$ python -q
>>> import numpy as np
>>> from numpy import linalg as LA
>>> np.set_printoptions(precision=2, suppress=True, linewidth=120, floatmode="fixed")
>>> Y = np.array([[-4, 1], [-8, -3]])
>>> X = np.kron(np.eye(2, dtype=int), Y)
>>> print(X)
[[-4  1  0  0]
 [-8 -3  0  0]
 [ 0  0 -4  1]
 [ 0  0 -8 -3]]
>>> x = np.array([1, 0, -1, -1])
>>> a = np.maximum(X @ x, 0)
>>> print(np.maximum(X @ (3 * x), 0))
[ 0  0  9 33]
>>> print(np.tanh(X @ x))
[-1.00 -1.00  1.00  1.00]
>>> print(X.T @ a)
[   0    0 -100  -30]
>>> rng = np.random.default_rng(9919)
>>> z = rng.permutation(4)
>>> Y = X[:, z] * rng.choice([-1, 1], 4)
>>> print(Y)
[[ 4  1  0  0]
 [ 8 -3  0  0]
 [ 0  0  1  4]
 [ 0  0 -3  8]]
>>> left, _, vt = LA.svd(X.T @ Y)
>>> print(z)
[0 1 3 2]
>>> print(np.round(LA.lstsq(X, Y)[0], 2) + 0)
[[-1.00  0.00  0.00  0.00]
 [ 0.00  1.00  0.00  0.00]
 [ 0.00  0.00  0.00 -1.00]
 [ 0.00  0.00  1.00  0.00]]
>>> F = np.loadtxt("case9.csv", delimiter=",")
>>> print(F)
[[2.00 5.00 0.00 0.00]
 [5.00 2.00 5.00 0.00]
 [0.00 5.00 0.00 5.00]
 [0.00 0.00 5.00 0.00]]
>>> Y = X / np.sqrt((X ** 2).mean(axis=1, keepdims=True))
>>> print(Y[3])
[ 0.00  0.00 -1.87 -0.70]
>>> print(LA.matrix_rank(X - X.mean(axis=1, keepdims=True)))
3
>>> print((F - F.T) / 2)
[[0.00 0.00 0.00 0.00]
 [0.00 0.00 0.00 0.00]
 [0.00 0.00 0.00 0.00]
 [0.00 0.00 0.00 0.00]]
>>> print(np.trace(F))
4.0
>>> print(np.allclose(F, F.T))
True
>>> print(np.all(LA.eigvalsh(F) > 0))
False
>>> print(round(LA.eigvalsh(F).min(), 2))
-7.26
>>> print([round(float(LA.det(F[:i, :i])), 2) + 0 for i in range(1, 5)])
[2.0, -21.0, -50.0, 525.0]
>>> z = rng.permutation(4)
>>> print(z)
[0 1 3 2]
>>> Y = X[z][:, z]
>>> print(Y)
[[-4  1  0  0]
 [-8 -3  0  0]
 [ 0  0 -3 -8]
 [ 0  0  1 -4]]
>>> print(round(float(LA.det(Y)), 2), np.round(LA.det(X[z]), 2))
400.0 -400.0
>>> print(np.diag(Y))
[-4 -3 -3 -4]
>>> print(np.sort(np.abs(LA.eigvals(Y))))
[4.47 4.47 4.47 4.47]
>>> print(np.allclose(Y, X))
False
>>> J = np.load("w.npy")
>>> print(J)
[[3.00 1.00 1.00 1.00 1.00 1.00 1.00 1.00]
 [1.00 3.00 1.00 1.00 1.00 1.00 1.00 1.00]
 [1.00 1.00 3.00 1.00 1.00 1.00 1.00 1.00]
 [1.00 1.00 1.00 3.00 1.00 1.00 1.00 1.00]
 [1.00 1.00 1.00 1.00 3.00 1.00 1.00 1.00]
 [1.00 1.00 1.00 1.00 1.00 3.00 1.00 1.00]
 [1.00 1.00 1.00 1.00 1.00 1.00 3.00 1.00]
 [1.00 1.00 1.00 1.00 1.00 1.00 1.00 3.00]]
>>> Y = J[0, 0] * J[1:] - np.outer(J[1:, 0], J[0])
>>> print(Y)
[[0.00 8.00 2.00 2.00 2.00 2.00 2.00 2.00]
 [0.00 2.00 8.00 2.00 2.00 2.00 2.00 2.00]
 [0.00 2.00 2.00 8.00 2.00 2.00 2.00 2.00]
 [0.00 2.00 2.00 2.00 8.00 2.00 2.00 2.00]
 [0.00 2.00 2.00 2.00 2.00 8.00 2.00 2.00]
 [0.00 2.00 2.00 2.00 2.00 2.00 8.00 2.00]
 [0.00 2.00 2.00 2.00 2.00 2.00 2.00 8.00]]
>>> print(LA.matrix_rank(Y), LA.matrix_rank(J))
7 8
>>> print(J[:, 0] / J[0, 0])
[1.00 0.33 0.33 0.33 0.33 0.33 0.33 0.33]
